$ python3 -q
>>> import numpy as np
>>> np.set_printoptions(precision=2, suppress=True, linewidth=100, legacy="1.25")
>>> arr = np.array([[-0.3, -0.8, 0.7, -0.8, 0.3, -3.5, 0.5, -1.4],
...     [-0.2, -1.0, 0.7, 0.4, -0.1, -2.0, 0.6, -0.7],
...     [1.7, 0.0, -1.2, -0.1, 1.8, 4.0, -0.9, -0.6],
...     [1.0, -0.3, 0.6, 0.5, 0.7, 5.5, 0.7, 0.6],
...     [-0.9, -0.3, -0.5, -0.3, 0.0, -2.5, 1.6, -0.9],
...     [-1.8, 0.4, 0.3, -0.9, -0.6, -3.0, 0.5, 0.6]])
>>> arr.reshape(-1, 2)
array([[-0.3, -0.8],
       [ 0.7, -0.8],
       [ 0.3, -3.5],
       [ 0.5, -1.4],
       [-0.2, -1. ],
       [ 0.7,  0.4],
       [-0.1, -2. ],
       [ 0.6, -0.7],
       [ 1.7,  0. ],
       [-1.2, -0.1],
       [ 1.8,  4. ],
       [-0.9, -0.6],
       [ 1. , -0.3],
       [ 0.6,  0.5],
       [ 0.7,  5.5],
       [ 0.7,  0.6],
       [-0.9, -0.3],
       [-0.5, -0.3],
       [ 0. , -2.5],
       [ 1.6, -0.9],
       [-1.8,  0.4],
       [ 0.3, -0.9],
       [-0.6, -3. ],
       [ 0.5,  0.6]])
>>> arr.reshape(2, -1)
array([[-0.3, -0.8,  0.7, -0.8,  0.3, -3.5,  0.5, -1.4, -0.2, -1. ,  0.7,  0.4, -0.1, -2. ,  0.6,
        -0.7,  1.7,  0. , -1.2, -0.1,  1.8,  4. , -0.9, -0.6],
       [ 1. , -0.3,  0.6,  0.5,  0.7,  5.5,  0.7,  0.6, -0.9, -0.3, -0.5, -0.3,  0. , -2.5,  1.6,
        -0.9, -1.8,  0.4,  0.3, -0.9, -0.6, -3. ,  0.5,  0.6]])
>>> blk = arr.reshape(6, 2, -1)
>>> np.einsum("ihd,jhd->hij", blk, blk).shape
(2, 6, 6)
>>> blk[:, 0]
array([[-0.3, -0.8,  0.7, -0.8],
       [-0.2, -1. ,  0.7,  0.4],
       [ 1.7,  0. , -1.2, -0.1],
       [ 1. , -0.3,  0.6,  0.5],
       [-0.9, -0.3, -0.5, -0.3],
       [-1.8,  0.4,  0.3, -0.9]])
>>> vec = np.array([3, 3, 4, 3, 4, 2, 2, 0])
>>> np.einsum("ij,j->i", arr, vec)
array([ -7.7,  -2.8,  13.4,  21.2,  -8.3, -13.1])
>>> np.linalg.norm(arr @ vec) <= np.linalg.norm(arr, 2) * np.linalg.norm(vec) + 1e-9
True
>>> arr @ (2 * vec)
array([-15.4,  -5.6,  26.8,  42.4, -16.6, -26.2])
>>> (arr * vec).sum(axis=1)
array([ -7.7,  -2.8,  13.4,  21.2,  -8.3, -13.1])
>>> arr @ vec
array([ -7.7,  -2.8,  13.4,  21.2,  -8.3, -13.1])
>>> (arr @ vec).argmax()
3
>>> arr @ np.eye(8)[3]
array([-0.8,  0.4, -0.1,  0.5, -0.3, -0.9])
>>> arr * vec
array([[-0.9, -2.4,  2.8, -2.4,  1.2, -7. ,  1. , -0. ],
       [-0.6, -3. ,  2.8,  1.2, -0.4, -4. ,  1.2, -0. ],
       [ 5.1,  0. , -4.8, -0.3,  7.2,  8. , -1.8, -0. ],
       [ 3. , -0.9,  2.4,  1.5,  2.8, 11. ,  1.4,  0. ],
       [-2.7, -0.9, -2. , -0.9,  0. , -5. ,  3.2, -0. ],
       [-5.4,  1.2,  1.2, -2.7, -2.4, -6. ,  1. ,  0. ]])
